In [1]: import numpy as np

In [2]: import numpy.linalg as la

In [3]: np.set_printoptions(precision=3, suppress=True, linewidth=160, legacy="1.25")

In [4]: rnd = lambda a: np.round(a, 3) + 0

In [5]: A = np.array([[-5, 2, -2, 5],
   ...:     [5, 3, 3, -4],
   ...:     [-1, 1, -1, 2],
   ...:     [-1, -3, -3, 1],
   ...:     [4, 4, -3, -2],
   ...:     [-1, -1, 0, 3],
   ...:     [-1, 0, -4, 0],
   ...:     [-3, 3, -5, 4]])

In [6]: A
Out[6]: 
array([[-5,  2, -2,  5],
       [ 5,  3,  3, -4],
       [-1,  1, -1,  2],
       [-1, -3, -3,  1],
       [ 4,  4, -3, -2],
       [-1, -1,  0,  3],
       [-1,  0, -4,  0],
       [-3,  3, -5,  4]])

In [7]: A.shape
Out[7]: (8, 4)

In [8]: np.unravel_index(np.abs(A).argmax(), A.shape)
Out[8]: (0, 0)

In [9]: np.count_nonzero(A)
Out[9]: 29

In [10]: rnd(la.svd(A, compute_uv=False))
Out[10]: array([13.295,  8.14 ,  5.373,  2.027])

In [11]: np.diff(A, axis=0)
Out[11]: 
array([[10,  1,  5, -9],
       [-6, -2, -4,  6],
       [ 0, -4, -2, -1],
       [ 5,  7,  0, -3],
       [-5, -5,  3,  5],
       [ 0,  1, -4, -3],
       [-2,  3, -1,  4]])

In [12]: rnd(la.norm(A))
Out[12]: 16.613

In [13]: A - A[0]
Out[13]: 
array([[ 0,  0,  0,  0],
       [10,  1,  5, -9],
       [ 4, -1,  1, -3],
       [ 4, -5, -1, -4],
       [ 9,  2, -1, -7],
       [ 4, -3,  2, -2],
       [ 4, -2, -2, -5],
       [ 2,  1, -3, -1]])

In [14]: A.sum(axis=0)
Out[14]: array([ -3,   9, -15,   9])

In [15]: vec = np.array([3, 3, 1, 1])

In [16]: target = A @ vec

In [17]: c, lr = np.zeros(4), 1 / la.norm(A, 2) ** 2

In [18]: for i in range(6):
    ...:     c -= lr * A.T @ (A @ c - target)
    ...:     if i % 1 == 0: print(i, round(la.norm(A @ c - target), 3))
    ...: 
0 17.152
1 12.685
2 9.886
3 8.072
4 6.84
5 5.963

In [19]: rnd(c)
Out[19]: array([ 1.783,  2.747,  0.519, -0.592])

In [20]: rnd(la.cond(A))
Out[20]: 6.557

In [21]: B = np.c_[A[:, :1] @ np.array([[1]]), np.array([1, 1, 1, 0, 3, 2, 1, 1])]

In [22]: B
Out[22]: 
array([[-5,  1],
       [ 5,  1],
       [-1,  1],
       [-1,  0],
       [ 4,  3],
       [-1,  2],
       [-1,  1],
       [-3,  1]])

In [23]: rnd(la.lstsq(A, B[:, 0])[0])
Out[23]: array([1., 0., 0., 0.])

In [24]: B = A / la.norm(A, axis=1, keepdims=True)

In [25]: C2 = B @ B.T

In [26]: rnd(la.norm(B, axis=1))
Out[26]: array([1., 1., 1., 1., 1., 1., 1., 1.])

In [27]: (C2 - 2 * np.eye(8)).round(6).argmax(axis=1)
Out[27]: array([2, 4, 0, 6, 1, 0, 7, 2])

In [28]: M = np.loadtxt("a.csv", delimiter=",")

In [29]: rnd(M)
Out[29]: 
array([[ 0.558, -0.442, -0.088, -0.265, -0.442, -0.265, -0.265, -0.265, -0.088],
       [-0.442,  0.558, -0.088, -0.265, -0.442, -0.265, -0.265, -0.265, -0.088],
       [-0.088, -0.088,  0.982, -0.053, -0.088, -0.053, -0.053, -0.053, -0.018],
       [-0.265, -0.265, -0.053,  0.841, -0.265, -0.159, -0.159, -0.159, -0.053],
       [-0.442, -0.442, -0.088, -0.265,  0.558, -0.265, -0.265, -0.265, -0.088],
       [-0.265, -0.265, -0.053, -0.159, -0.265,  0.841, -0.159, -0.159, -0.053],
       [-0.265, -0.265, -0.053, -0.159, -0.265, -0.159,  0.841, -0.159, -0.053],
       [-0.265, -0.265, -0.053, -0.159, -0.265, -0.159, -0.159,  0.841, -0.053],
       [-0.088, -0.088, -0.018, -0.053, -0.088, -0.053, -0.053, -0.053,  0.982]])

In [30]: th = np.radians(135)

In [31]: R = np.eye(9)

In [32]: R[7, 7] = R[3, 3] = np.cos(th)

In [33]: R[7, 3], R[3, 7] = -np.sin(th), np.sin(th)

In [34]: rnd(R)
Out[34]: 
array([[ 1.   ,  0.   ,  0.   ,  0.   ,  0.   ,  0.   ,  0.   ,  0.   ,  0.   ],
       [ 0.   ,  1.   ,  0.   ,  0.   ,  0.   ,  0.   ,  0.   ,  0.   ,  0.   ],
       [ 0.   ,  0.   ,  1.   ,  0.   ,  0.   ,  0.   ,  0.   ,  0.   ,  0.   ],
       [ 0.   ,  0.   ,  0.   , -0.707,  0.   ,  0.   ,  0.   ,  0.707,  0.   ],
       [ 0.   ,  0.   ,  0.   ,  0.   ,  1.   ,  0.   ,  0.   ,  0.   ,  0.   ],
       [ 0.   ,  0.   ,  0.   ,  0.   ,  0.   ,  1.   ,  0.   ,  0.   ,  0.   ],
       [ 0.   ,  0.   ,  0.   ,  0.   ,  0.   ,  0.   ,  1.   ,  0.   ,  0.   ],
       [ 0.   ,  0.   ,  0.   , -0.707,  0.   ,  0.   ,  0.   , -0.707,  0.   ],
       [ 0.   ,  0.   ,  0.   ,  0.   ,  0.   ,  0.   ,  0.   ,  0.   ,  1.   ]])

In [35]: B = M @ R.T

In [36]: np.allclose(M @ M.T, B @ B.T)
Out[36]: True

In [37]: rnd(la.det(R)), rnd(np.trace(R))
Out[37]: (1.0, 5.586)

In [38]: rnd(la.svd(M, compute_uv=False)), rnd(la.svd(B, compute_uv=False))
Out[38]: 
(array([1., 1., 1., 1., 1., 1., 1., 1., 1.]),
 array([1., 1., 1., 1., 1., 1., 1., 1., 1.]))
